$ python3 -q
>>> import numpy as np
>>> from numpy import linalg as LA
>>> np.set_printoptions(precision=1, suppress=True, linewidth=160)
>>> M = np.load("m.npy")
>>> M
array([[ 9., -3.,  0.,  0.],
       [-3.,  9., -3.,  0.],
       [ 0., -3.,  0., -3.],
       [ 0.,  0., -3.,  4.]])
>>> rng = np.random.default_rng(50)
>>> other = M + rng.integers(-2, 3, (4, 3)) @ rng.integers(-2, 3, (3, 4))
>>> other
array([[ 9., -3.,  4., -2.],
       [-5.,  5.,  3., -2.],
       [-3.,  3.,  2., -7.],
       [ 2.,  4., -5.,  4.]])
>>> np.abs(other - M).sum(axis=1)
array([ 6., 14., 15.,  8.])
>>> np.round(LA.svd(other - M, compute_uv=False), 1) + 0
array([9.5, 8.5, 2.5, 0. ])
>>> other - M
array([[ 0.,  0.,  4., -2.],
       [-2., -4.,  6., -2.],
       [-3.,  6.,  2., -4.],
       [ 2.,  4., -2.,  0.]])
>>> A = np.loadtxt("sample7.csv", delimiter=",")
>>> A
array([[-2.,  0.,  0., -3.,  0.,  0.],
       [ 0., -2.,  0.,  0.,  0., -3.],
       [ 0.,  0., -2.,  0., -3.,  0.],
       [-3.,  0.,  0., -2.,  0.,  0.],
       [ 0.,  0., -3.,  0., -2.,  0.],
       [ 0., -3.,  0.,  0.,  0., -2.]])
>>> r0 = np.array([-1, -3, 2])
>>> np.cross(A[5, :3], A[2, :3])
array([6., 0., 0.])
>>> vec = np.array([3, 2, -1, 3, 3, -3])
>>> y = A @ vec
>>> y
array([-15.,   5.,  -7., -15.,  -3.,   0.])
>>> LA.solve(A, y)
array([ 3.,  2., -1.,  3.,  3., -3.])
>>> mat = np.array([[-3, -15, 0, 0, 0, 0],
...     [-15, -6, -3, 0, 0, 0],
...     [-3, 0, -6, 0, 0, 0],
...     [3, 15, 0, 2, 10, 0],
...     [15, 6, 3, 10, 4, 2],
...     [3, 0, 6, 2, 0, 4]])
>>> np.allclose(M, M.T)
True
>>> np.sort(np.abs(LA.eigvals(M)))
array([ 2.3,  4.9,  6.9, 12.4])
>>> (M - M.T) / 2
array([[0., 0., 0., 0.],
       [0., 0., 0., 0.],
       [0., 0., 0., 0.],
       [0., 0., 0., 0.]])
>>> mat.ravel(order="F")
array([ -3, -15,  -3,   3,  15,   3, -15,  -6,   0,  15,   6,   0,   0,  -3,  -6,   0,   3,   6,   0,   0,   0,   2,  10,   2,   0,   0,   0,  10,   4,   0,
         0,   0,   0,   0,   2,   4])
>>> mat.reshape(-1, 2)
array([[ -3, -15],
       [  0,   0],
       [  0,   0],
       [-15,  -6],
       [ -3,   0],
       [  0,   0],
       [ -3,   0],
       [ -6,   0],
       [  0,   0],
       [  3,  15],
       [  0,   2],
       [ 10,   0],
       [ 15,   6],
       [  3,  10],
       [  4,   2],
       [  3,   0],
       [  6,   2],
       [  0,   4]])
>>> t3 = mat.reshape(6, 2, -1)
>>> np.swapaxes(t3, 1, 2)[0]
array([[ -3,   0],
       [-15,   0],
       [  0,   0]])
>>> vec = np.array([-1, 1, -1, 1, 0, -3])
>>> a = np.maximum(mat @ vec, 0)
>>> np.maximum(mat @ vec, 0) - np.maximum(-mat @ vec, 0)
array([-12,  12,   9,  14,  -8, -19])
>>> other = mat / LA.norm(mat, axis=1, keepdims=True)
>>> cov = other @ other.T
>>> (np.abs(cov) > 0.9).astype(int)
array([[1, 0, 0, 0, 0, 0],
       [0, 1, 0, 0, 0, 0],
       [0, 0, 1, 0, 0, 0],
       [0, 0, 0, 1, 0, 0],
       [0, 0, 0, 0, 1, 0],
       [0, 0, 0, 0, 0, 1]])
>>> LA.norm(other, axis=1)
array([1., 1., 1., 1., 1., 1.])
>>> other = np.array([[3, 1], [3, -2]])
>>> J = np.tile(other, (2, 2))
>>> J
array([[ 3,  1,  3,  1],
       [ 3, -2,  3, -2],
       [ 3,  1,  3,  1],
       [ 3, -2,  3, -2]])
>>> J.sum(axis=0)
array([12, -2, 12, -2])
>>> np.abs(J).max()
np.int64(3)
>>> LA.matrix_rank(J)
np.int64(2)
>>> np.count_nonzero(J)
np.int64(16)
>>> J.sum(axis=1)
array([8, 2, 8, 2])
>>> np.round(LA.svd(J, compute_uv=False), 1) + 0
array([8.6, 4.2, 0. , 0. ])
>>> np.unravel_index(np.abs(J).argmax(), J.shape)
(np.int64(0), np.int64(0))
>>> E = np.loadtxt("layer6.csv", delimiter=",")
>>> E
array([[5., 0., 0.],
       [7., 0., 0.],
       [7., 0., 0.],
       [0., 3., 3.],
       [7., 0., 0.],
       [5., 0., 0.],
       [1., 0., 0.],
       [1., 0., 0.],
       [7., 0., 0.],
       [1., 0., 0.],
       [5., 0., 0.],
       [3., 0., 0.],
       [7., 0., 0.],
       [0., 3., 3.],
       [3., 0., 0.],
       [5., 0., 0.],
       [3., 0., 0.],
       [3., 0., 0.],
       [0., 3., 3.],
       [7., 0., 0.],
       [7., 0., 0.],
       [0., 5., 5.],
       [1., 0., 0.],
       [3., 0., 0.],
       [5., 0., 0.]])
>>> cen = E - E.mean(axis=0)
>>> U, sv, Vh = LA.svd(cen, full_matrices=False)
>>> round((sv ** 2).sum() ** 2 / (sv ** 4).sum(), 1)
np.float64(1.4)
>>> np.round(cen.mean(axis=0), 1) + 0
array([0., 0., 0.])
>>> sv.round(1) + 0
array([14.6,  6.7,  0. ])
>>> LA.matrix_rank(cen)
np.int64(2)
>>> np.abs(U[:, 0]).argmax()
np.int64(21)
>>> np.abs(Vh[0]).argmax()
np.int64(0)
>>> W0 = np.load("a.npy")
>>> W0
array([[-0.5,  0.8, -0.3],
       [-0.3, -0.4, -0.9],
       [-0.8, -0.4,  0.5]])
>>> theta = np.radians(120)
>>> Rm = np.eye(6)
>>> Rm[3, 3] = Rm[0, 0] = np.cos(theta)
>>> Rm[3, 0], Rm[0, 3] = -np.sin(theta), np.sin(theta)
>>> Rm
array([[-0.5,  0. ,  0. ,  0.9,  0. ,  0. ],
       [ 0. ,  1. ,  0. ,  0. ,  0. ,  0. ],
       [ 0. ,  0. ,  1. ,  0. ,  0. ,  0. ],
       [-0.9,  0. ,  0. , -0.5,  0. ,  0. ],
       [ 0. ,  0. ,  0. ,  0. ,  1. ,  0. ],
       [ 0. ,  0. ,  0. ,  0. ,  0. ,  1. ]])
>>> other = mat @ Rm.T
>>> other
array([[  1.5, -15. ,   0. ,   2.6,   0. ,   0. ],
       [  7.5,  -6. ,  -3. ,  13. ,   0. ,   0. ],
       [  1.5,   0. ,  -6. ,   2.6,   0. ,   0. ],
       [  0.2,  15. ,   0. ,  -3.6,  10. ,   0. ],
       [  1.2,   6. ,   3. , -18. ,   4. ,   2. ],
       [  0.2,   0. ,   6. ,  -3.6,   0. ,   4. ]])
>>> np.allclose(mat @ mat.T, other @ other.T)
True
>>> LA.svd(mat, compute_uv=False), LA.svd(other, compute_uv=False)
(array([29.8, 17. ,  8.9,  7.4,  5. ,  2.2]), array([29.8, 17. ,  8.9,  7.4,  5. ,  2.2]))
>>> (other - other.T) / 2
array([[  0. , -11.2,  -0.7,   1.2,  -0.6,  -0.1],
       [ 11.2,   0. ,  -1.5,  -1. ,  -3. ,   0. ],
       [  0.7,   1.5,   0. ,   1.3,  -1.5,  -3. ],
       [ -1.2,   1. ,  -1.3,   0. ,  14. ,   1.8],
       [  0.6,   3. ,   1.5, -14. ,   0. ,   1. ],
       [  0.1,   0. ,   3. ,  -1.8,  -1. ,   0. ]])
>>> np.allclose(other @ other.T, other.T @ other)
False
>>> round(np.trace(other), 1)
np.float64(-6.1)
>>> other = LA.inv(W0)
>>> other
array([[-0.5, -0.3, -0.8],
       [ 0.8, -0.4, -0.4],
       [-0.3, -0.9,  0.5]])
>>> LA.inv(other)
array([[-0.5,  0.8, -0.3],
       [-0.3, -0.4, -0.9],
       [-0.8, -0.4,  0.5]])
>>> (np.abs(other) > 1e-9).astype(int)
array([[1, 1, 1],
       [1, 1, 1],
       [1, 1, 1]])
>>> np.round(LA.det(W0) * LA.det(other), 1)
np.float64(1.0)
>>> np.unique(J.round(6), axis=0).shape
(2, 4)
>>> np.abs(np.diag(LA.qr(J)[1])) > 1e-9
array([ True,  True, False, False])
>>> np.allclose(J[:-1].T @ LA.lstsq(J[:-1].T, J[-1])[0], J[-1])
True
>>> LA.eigvals(W0)
array([-0.8+0.6j, -0.8-0.6j,  1. +0.j ])
>>> round(float(LA.det(W0.T)), 1)
1.0
>>> np.round(LA.det(W0[::-1]), 1)
np.float64(-1.0)
>>> cent = np.array([[-1, 1, -3, 1], [1, -1, 5, 2], [-2, -4, -5, 0]])
>>> data = rng.normal(size=(11, 3)) @ cent + np.array([-2, 3, 3, -3])
>>> data
array([[ 3.9, 13.3, 18.1, -3.5],
       [-1.3,  0.7,  4.9, -5.1],
       [-1.7,  6.3,  1.1, -5.4],
       [-3.1,  8.8, -7.1, -9.5],
       [-2.5,  1.6,  0.3, -5.1],
       [-1.1,  0.1,  7. , -3.2],
       [-4.3, -1. , -2.3, -2.1],
       [-2.6,  8.5,  0.1, -1.4],
       [-0.3,  1.1, 12.3,  1.5],
       [-0.3,  7.7,  5.8, -4.5],
       [ 3.4,  1.9, 24.1,  1.6]])
>>> lab = rng.permutation(4)
>>> other = data[:, lab] * rng.choice([-1, 1], 4)
>>> other
array([[  3.9,   3.5, -13.3,  18.1],
       [ -1.3,   5.1,  -0.7,   4.9],
       [ -1.7,   5.4,  -6.3,   1.1],
       [ -3.1,   9.5,  -8.8,  -7.1],
       [ -2.5,   5.1,  -1.6,   0.3],
       [ -1.1,   3.2,  -0.1,   7. ],
       [ -4.3,   2.1,   1. ,  -2.3],
       [ -2.6,   1.4,  -8.5,   0.1],
       [ -0.3,  -1.5,  -1.1,  12.3],
       [ -0.3,   4.5,  -7.7,   5.8],
       [  3.4,  -1.6,  -1.9,  24.1]])
>>> U, _, Vh = LA.svd(data.T @ other)
>>> lab
array([0, 3, 1, 2])
>>> np.round(U @ Vh, 1) + 0
array([[ 1.,  0.,  0.,  0.],
       [ 0.,  0., -1.,  0.],
       [ 0.,  0.,  0.,  1.],
       [ 0., -1.,  0.,  0.]])
>>> cen = (data - data.mean(axis=0)) / data.std(axis=0)
>>> cen.std(axis=0)
array([1., 1., 1., 1.])
>>> b = LA.lstsq(np.delete(cen, 0, axis=1), cen[:, 0])[0]
>>> b
array([ 0.2,  1.1, -0.3])
>>> 1 - np.var(cen[:, 0] - np.delete(cen, 0, axis=1) @ b)
np.float64(1.0)
>>> cen = data - data.mean(axis=0)
>>> vecs = LA.svd(cen)[2][:2]
>>> other = cen - cen @ vecs.T @ vecs
>>> np.round(np.cov(cen @ vecs.T, rowvar=False), 1) + 0
array([[95.5,  0. ],
       [ 0. , 23.9]])
>>> LA.norm(other, axis=1).round(6).argmax()
np.int64(7)
>>> np.round(LA.norm(other) / LA.norm(cen), 1)
np.float64(0.2)
>>> (cen @ vecs.T).std(axis=0)
array([9.3, 4.7])
>>> np.diag(vecs.T @ vecs)
array([0.1, 0.9, 0.9, 0.1])
>>> arr = np.array([[2, 1, 0, 2, 2],
...     [0, 0, 0, 1, 1],
...     [0, 1, 0, 2, 1],
...     [1, 1, 1, 0, 1],
...     [1, 2, 1, 2, 2],
...     [1, 1, 0, 2, 0]])
>>> arr[-1] = arr[0] + 2 * arr[1]
>>> arr
array([[2, 1, 0, 2, 2],
       [0, 0, 0, 1, 1],
       [0, 1, 0, 2, 1],
       [1, 1, 1, 0, 1],
       [1, 2, 1, 2, 2],
       [2, 1, 0, 4, 4]])
>>> U, sv, Vh = LA.svd(arr)
>>> sv.round(1) + 0
array([8.3, 2.1, 1.5, 0.8, 0. ])
>>> np.argmax(sv[:-1] / (sv[1:] + 1e-6)) + 1
np.int64(4)
>>> other = U[:, :4] @ np.diag(sv[:4]) @ Vh[:4]
>>> np.round(LA.norm(arr - other) / LA.norm(arr), 1)
np.float64(0.0)
>>> other.round(1) + 0
array([[2., 1., 0., 2., 2.],
       [0., 0., 0., 1., 1.],
       [0., 1., 0., 2., 1.],
       [1., 1., 1., 0., 1.],
       [1., 2., 1., 2., 2.],
       [2., 1., 0., 4., 4.]])
>>> LA.matrix_rank(other)
np.int64(4)
>>> round(np.abs(arr - other).max(), 1)
np.float64(0.0)
>>> LA.matrix_rank(arr, rtol=0.05)
np.int64(4)
>>> rk = LA.matrix_rank(arr)
>>> rk
np.int64(4)
>>> N = LA.svd(arr)[2][rk:].T
>>> np.round(arr @ N, 1) + 0
array([[0.],
       [0.],
       [0.],
       [0.],
       [0.],
       [0.]])
>>> LA.matrix_rank(arr.T @ arr), LA.matrix_rank(arr @ arr.T)
(np.int64(4), np.int64(4))
>>> N.shape
(5, 1)
>>> other = arr / np.sqrt((arr ** 2).mean(axis=1, keepdims=True))
>>> arr - arr.mean(axis=1, keepdims=True)
array([[ 0.6, -0.4, -1.4,  0.6,  0.6],
       [-0.4, -0.4, -0.4,  0.6,  0.6],
       [-0.8,  0.2, -0.8,  1.2,  0.2],
       [ 0.2,  0.2,  0.2, -0.8,  0.2],
       [-0.6,  0.4, -0.6,  0.4,  0.4],
       [-0.2, -1.2, -2.2,  1.8,  1.8]])
>>> LA.matrix_rank(other) == LA.matrix_rank(arr)
np.True_
>>> def softmax(z):
...     e = np.exp(z - z.max(axis=-1, keepdims=True))
...     return e / e.sum(axis=-1, keepdims=True)
... 
>>> np.round(softmax(10 * arr[5]), 1) + 0
array([0. , 0. , 0. , 0.5, 0.5])
>>> np.round(softmax(arr[5]), 1) + 0
array([0.1, 0. , 0. , 0.5, 0.5])
>>> att = arr @ arr.T / np.sqrt(5)
>>> np.round(softmax(att), 1) + 0
array([[0. , 0. , 0. , 0. , 0. , 1. ],
       [0.1, 0. , 0.1, 0. , 0.1, 0.6],
       [0.1, 0. , 0. , 0. , 0.1, 0.8],
       [0.2, 0. , 0. , 0.1, 0.3, 0.4],
       [0. , 0. , 0. , 0. , 0.1, 0.9],
       [0. , 0. , 0. , 0. , 0. , 1. ]])
>>> softmax(att).round(6).argmax(axis=1)
array([5, 5, 5, 5, 5, 5])
>>> np.round(softmax(att)[5] @ arr, 1) + 0
array([2., 1., 0., 4., 4.])
>>> np.round(softmax(att + np.triu(np.full(att.shape, -np.inf), 1)), 1) + 0
array([[1. , 0. , 0. , 0. , 0. , 0. ],
       [0.7, 0.3, 0. , 0. , 0. , 0. ],
       [0.6, 0.1, 0.4, 0. , 0. , 0. ],
       [0.5, 0.1, 0.1, 0.3, 0. , 0. ],
       [0.3, 0. , 0. , 0. , 0.7, 0. ],
       [0. , 0. , 0. , 0. , 0. , 1. ]])
>>> LA.cond(arr) > 100
np.True_
>>> np.argsort(-LA.norm(arr, axis=0).round(6), kind="stable")[:3]
array([3, 4, 0])
>>> LA.matrix_rank(arr, rtol=0.1)
np.int64(3)
